% python3 -q
>>> import numpy as np
>>> from numpy import linalg as LA
>>> np.set_printoptions(suppress=True, linewidth=120)
>>> F = np.array([[5, 5, 5], [5, 10, 10], [5, 10, 15]])
>>> x = np.array([0, 1, 0])
>>> h = np.maximum(F @ x, 0)
>>> h
array([ 5, 10, 10])
>>> F * (h > 1e-9)[:, None]
array([[ 5,  5,  5],
       [ 5, 10, 10],
       [ 5, 10, 15]])
>>> np.round(LA.det(2 * F), 4), round(float(LA.det(F)), 4)
(np.float64(1000.0), 125.0)
>>> np.round(np.poly(F), 4)
array([   1.,  -30.,  125., -125.])
>>> np.kron(np.eye(2, dtype=int), F)
array([[ 5,  5,  5,  0,  0,  0],
       [ 5, 10, 10,  0,  0,  0],
       [ 5, 10, 15,  0,  0,  0],
       [ 0,  0,  0,  5,  5,  5],
       [ 0,  0,  0,  5, 10, 10],
       [ 0,  0,  0,  5, 10, 15]])
>>> np.einsum("ij,ji->", F, F)
np.int64(650)
>>> round(LA.det(F.T), 4)
np.float64(125.0)
>>> x = np.array([0, 2, 3])
>>> F * x
array([[ 0, 10, 15],
       [ 0, 20, 30],
       [ 0, 20, 45]])
>>> F @ x
array([25, 50, 65])
>>> np.einsum("ij,j->i", F, x)
array([25, 50, 65])
>>> (F @ x).argmax()
np.int64(2)
>>> (F * x).sum(axis=1)
array([25, 50, 65])
>>> np.sign((F @ x).round(6))
array([1, 1, 1])
>>> arr = np.loadtxt("w.csv", delimiter=",")
>>> arr
array([[ 9.5821, -0.4786, -2.8202],
       [-4.5401, -1.0211,  8.8512],
       [-7.4271,  3.0959, -5.9375],
       [-0.5864, -9.1063,  4.0905],
       [-0.4161,  5.6056, -8.2707],
       [-8.6962,  0.6898, -4.8888],
       [-9.8521,  0.7812, -1.525 ],
       [ 3.1589, -5.0964, -8.003 ],
       [-5.225 , -3.1973,  7.9042],
       [-3.1479, -7.9972, -5.1122],
       [-9.6296, -1.6956,  2.0966],
       [ 3.2086, -7.8583,  5.287 ]])
>>> Q, vecs = LA.qr(arr[:, :2])[0], LA.qr(arr[:, 2:])[0]
>>> s = LA.svd(Q.T @ vecs, compute_uv=False)
>>> round(float(LA.norm(Q @ Q.T - vecs @ vecs.T, 2)), 4)
1.0
>>> s.round(4)
array([0.3])
>>> (s > 0.9).sum()
np.int64(0)
>>> D = LA.norm(arr[:, None] - arr[None], axis=-1)
>>> np.round(LA.norm(arr, axis=1), 4)
array([10.    ,  9.9999, 10.    , 10.    , 10.    , 10.    , 10.    , 10.    , 10.    , 10.    , 10.    , 10.    ])
>>> (D + 1e9 * np.eye(12)).round(6).argmin(axis=1)
array([ 7,  8,  5, 11,  2,  2,  5,  9,  1,  7,  6,  3])
>>> np.flatnonzero(D[4] < D.mean() / 2)
array([4])
>>> np.round(LA.norm(arr - arr.mean(axis=0), axis=1), 4)
array([12.677 ,  9.7731,  8.7673,  8.6959, 11.1287,  7.7899,  7.6996,  9.8666,  8.9909,  7.3054,  7.3965, 10.1969])
>>> D.mean(axis=1).argmax()
np.int64(0)
>>> np.unravel_index(D.round(6).argmax(), D.shape)
(np.int64(0), np.int64(10))
